% ipython --no-banner

In [1]: import numpy as np

In [2]: import numpy.linalg as la

In [3]: np.set_printoptions(suppress=True, linewidth=120)

In [4]: rd = lambda a: np.round(a, 2) + 0

In [5]: E = np.load("run8.npy")

In [6]: E
Out[6]: 
array([[-2,  1, -1, -1],
       [ 0,  0,  0, -1],
       [ 0,  0, -2,  1],
       [ 0,  0,  0,  1]])

In [7]: rng = np.random.default_rng(7223)

In [8]: lab = rng.permutation(4)

In [9]: lab
Out[9]: array([1, 2, 0, 3])

In [10]: B = E[lab][:, lab]

In [11]: np.trace(B)
Out[11]: np.int64(-3)

In [12]: B
Out[12]: 
array([[ 0,  0,  0, -1],
       [ 0, -2,  0,  1],
       [ 1, -1, -2, -1],
       [ 0,  0,  0,  1]])

In [13]: rd(np.sort(np.abs(la.eigvals(B))))
Out[13]: array([0., 1., 2., 2.])

In [14]: np.allclose(B, E)
Out[14]: False

In [15]: mat = np.load("mat.npy")

In [16]: mat
Out[16]: 
array([[ 0.4 , -0.1 ,  1.2 ,  0.3 ],
       [ 1.1 ,  0.6 , -0.8 ,  1.4 ],
       [ 1.19,  0.1 , -0.13,  0.93],
       [-1.  ,  1.  ,  1.6 ,  0.2 ],
       [ 0.6 , -0.3 , -0.8 , -0.3 ],
       [-0.1 , -1.4 ,  0.3 ,  0.1 ],
       [ 1.3 ,  0.1 , -0.1 ,  0.9 ],
       [-0.3 ,  1.6 ,  1.3 , -1.3 ],
       [ 1.1 , -0.4 ,  0.3 ,  0.4 ],
       [-0.6 ,  0.6 , -0.8 ,  0.8 ],
       [ 1.  , -1.3 , -1.1 ,  0.7 ],
       [ 1.8 , -0.2 ,  1.6 , -0.2 ]])

In [17]: W2 = mat[[1, 5]].astype(float)

In [18]: for _ in range(3):
    ...:     lab = la.norm(mat[:, None] - W2, axis=-1).argmin(axis=1)
    ...:     W2 = np.array([mat[lab == j].mean(axis=0) for j in range(2)])
    ...: 

In [19]: lab
Out[19]: array([1, 0, 0, 1, 0, 1, 0, 1, 1, 0, 0, 1])

In [20]: np.abs(W2[1] - W2[0]).argmax()
Out[20]: np.int64(2)

In [21]: O, V = la.qr(mat[:, :2])[0], la.qr(mat[:, 2:])[0]

In [22]: sig = la.svd(O.T @ V, compute_uv=False)

In [23]: (sig > 0.9).sum()
Out[23]: np.int64(0)

In [24]: rd(np.degrees(np.arccos(sig.clip(0, 1))))
Out[24]: array([59.66, 69.47])

In [25]: vec = np.array([1, 2, -1, 2])

In [26]: target = mat @ vec

In [27]: rd(la.solve(mat.T @ mat, mat.T @ target))
Out[27]: array([ 1.,  2., -1.,  2.])

In [28]: rd(target)
Out[28]: array([-0.4 ,  5.9 ,  3.38, -0.2 ,  0.2 , -3.  ,  3.4 , -1.  ,  0.8 ,  3.  ,  0.9 , -0.6 ])

In [29]: target = target + 0.3 * rng.normal(size=12)

In [30]: rd(target)
Out[30]: array([-0.52,  5.92,  3.61,  0.2 , -0.21, -3.29,  3.92, -0.71,  1.23,  3.05,  0.88, -0.98])

In [31]: beta, *_ = la.lstsq(mat, target)

In [32]: rd(mat.T @ (target - mat @ beta))
Out[32]: array([0., 0., 0., 0.])

In [33]: [round(float(la.norm(la.solve(mat.T @ mat + lam * np.eye(4), mat.T @ target))), 2) for lam in (0, 1, 10, 100)]
Out[33]: [3.38, 2.95, 1.43, 0.26]

In [34]: rd(la.norm(target - mat @ beta))
Out[34]: np.float64(0.86)

In [35]: cen = mat - mat.mean(axis=0)

In [36]: left, sig, VT = la.svd(cen, full_matrices=False)

In [37]: rd(VT[0] * np.sign(VT[0, np.abs(VT[0]).argmax()]))
Out[37]: array([-0.41,  0.47,  0.67, -0.4 ])

In [38]: rd(np.abs(VT[-1]))
Out[38]: array([0.27, 0.2 , 0.46, 0.82])

In [39]: rd(sig)
Out[39]: array([4.15, 2.82, 2.27, 1.66])

In [40]: rd((sig ** 2).sum() ** 2 / (sig ** 4).sum())
Out[40]: np.float64(2.77)

In [41]: np.abs(VT[0]).argmax()
Out[41]: np.int64(2)

In [42]: gram = np.cov(mat, rowvar=False)

In [43]: rd(np.median(mat, axis=0))
Out[43]: array([0.8 , 0.  , 0.1 , 0.35])

In [44]: np.argwhere(np.triu(np.abs(np.corrcoef(mat.T)) > 0.8, 1))
Out[44]: array([], shape=(0, 2), dtype=int64)

In [45]: rd(gram)
Out[45]: 
array([[ 0.75, -0.3 , -0.18,  0.19],
       [-0.3 ,  0.75,  0.3 , -0.14],
       [-0.18,  0.3 ,  1.  , -0.41],
       [ 0.19, -0.14, -0.41,  0.51]])

In [46]: sig = 20 * 0.5 ** np.arange(12)

In [47]: F = rng.normal(size=(16, 12)) * rng.permutation(sig)

In [48]: rd(F)
Out[48]: 
array([[  0.04,   0.3 ,   0.  ,   6.  ,  -4.4 ,   0.01,  -0.02,  -0.37,  -0.18,  -6.49,   0.1 ,  -1.19],
       [ -0.04,  -0.32,   0.  ,   3.5 ,  -4.42,  -0.01,  -0.12,  -0.49,  -0.3 ,  11.58,   0.02,  -1.58],
       [  0.03,   0.56,   0.  ,  -1.18,  -7.38,  -0.02,  -0.12,   0.02,  -0.2 ,   1.37,   0.81,   1.32],
       [  0.  ,  -0.06,   0.  ,   6.95,  -7.69,   0.  ,  -0.11,  -0.51,   0.06, -13.65,   0.77,  -6.27],
       [ -0.04,  -0.17,  -0.01,  -9.4 ,  -3.79,   0.01,  -0.07,   0.35,  -0.12,  18.26,  -0.38,  -4.96],
       [ -0.03,  -0.39,   0.01,  -2.81,   2.77,   0.02,  -0.03,  -1.11,  -0.14, -13.06,   0.31,   0.93],
       [ -0.04,   0.48,   0.  , -11.38,  -0.08,   0.03,  -0.07,  -0.45,   0.04,  48.65,  -0.35,   0.89],
       [ -0.03,   0.05,  -0.01,   2.99,   3.11,   0.02,   0.03,  -1.86,   0.34, -15.73,   0.9 ,  -1.73],
       [  0.03,  -0.46,   0.  ,  -4.1 ,   7.46,   0.01,  -0.06,   0.15,   0.  ,  28.42,   0.24,  -0.38],
       [ -0.03,   0.4 ,   0.  ,  -1.04,  -9.78,  -0.04,   0.  ,  -1.05,   0.07, -20.3 ,  -1.23,   1.9 ],
       [ -0.06,  -0.11,  -0.01,  -1.61, -12.67,   0.01,   0.01,  -1.3 ,  -0.13,   0.95,   0.81,  -4.02],
       [  0.  ,  -0.02,   0.02,   3.75, -15.95,   0.02,  -0.07,  -1.51,  -0.16, -20.31,  -0.01,  -2.1 ],
       [ -0.05,   0.33,   0.  ,   2.4 ,   9.68,  -0.01,   0.1 ,  -0.97,   0.12, -19.59,  -0.48,  -0.53],
       [  0.04,  -0.34,  -0.02,  -1.19,  -6.07,  -0.01,  -0.18,   0.93,  -0.04,  19.11,   0.1 ,   4.39],
       [  0.03,  -0.13,  -0.02,   0.22,   9.59,  -0.02,  -0.04,   1.12,   0.18, -19.91,   0.4 ,   3.4 ],
       [ -0.04,   0.35,   0.  ,  -2.95,   0.01,   0.02,  -0.09,  -1.69,   0.06, -16.82,   0.3 ,   0.26]])

In [49]: th = np.radians(36)

In [50]: Rm = np.eye(12)

In [51]: Rm[11, 11] = Rm[2, 2] = np.cos(th)

In [52]: Rm[11, 2], Rm[2, 11] = -np.sin(th), np.sin(th)

In [53]: rd(Rm)
Out[53]: 
array([[ 1.  ,  0.  ,  0.  ,  0.  ,  0.  ,  0.  ,  0.  ,  0.  ,  0.  ,  0.  ,  0.  ,  0.  ],
       [ 0.  ,  1.  ,  0.  ,  0.  ,  0.  ,  0.  ,  0.  ,  0.  ,  0.  ,  0.  ,  0.  ,  0.  ],
       [ 0.  ,  0.  ,  0.81,  0.  ,  0.  ,  0.  ,  0.  ,  0.  ,  0.  ,  0.  ,  0.  ,  0.59],
       [ 0.  ,  0.  ,  0.  ,  1.  ,  0.  ,  0.  ,  0.  ,  0.  ,  0.  ,  0.  ,  0.  ,  0.  ],
       [ 0.  ,  0.  ,  0.  ,  0.  ,  1.  ,  0.  ,  0.  ,  0.  ,  0.  ,  0.  ,  0.  ,  0.  ],
       [ 0.  ,  0.  ,  0.  ,  0.  ,  0.  ,  1.  ,  0.  ,  0.  ,  0.  ,  0.  ,  0.  ,  0.  ],
       [ 0.  ,  0.  ,  0.  ,  0.  ,  0.  ,  0.  ,  1.  ,  0.  ,  0.  ,  0.  ,  0.  ,  0.  ],
       [ 0.  ,  0.  ,  0.  ,  0.  ,  0.  ,  0.  ,  0.  ,  1.  ,  0.  ,  0.  ,  0.  ,  0.  ],
       [ 0.  ,  0.  ,  0.  ,  0.  ,  0.  ,  0.  ,  0.  ,  0.  ,  1.  ,  0.  ,  0.  ,  0.  ],
       [ 0.  ,  0.  ,  0.  ,  0.  ,  0.  ,  0.  ,  0.  ,  0.  ,  0.  ,  1.  ,  0.  ,  0.  ],
       [ 0.  ,  0.  ,  0.  ,  0.  ,  0.  ,  0.  ,  0.  ,  0.  ,  0.  ,  0.  ,  1.  ,  0.  ],
       [ 0.  ,  0.  , -0.59,  0.  ,  0.  ,  0.  ,  0.  ,  0.  ,  0.  ,  0.  ,  0.  ,  0.81]])

In [54]: B = F @ Rm.T

In [55]: rd(np.abs(B - F).max(axis=0))
Out[55]: array([0.  , 0.  , 3.69, 0.  , 0.  , 0.  , 0.  , 0.  , 0.  , 0.  , 0.  , 1.2 ])

In [56]: np.allclose(la.norm(F, axis=1), la.norm(B, axis=1))
Out[56]: True

In [57]: rd(la.det(Rm)), rd(np.trace(Rm))
Out[57]: (np.float64(1.0), np.float64(11.62))
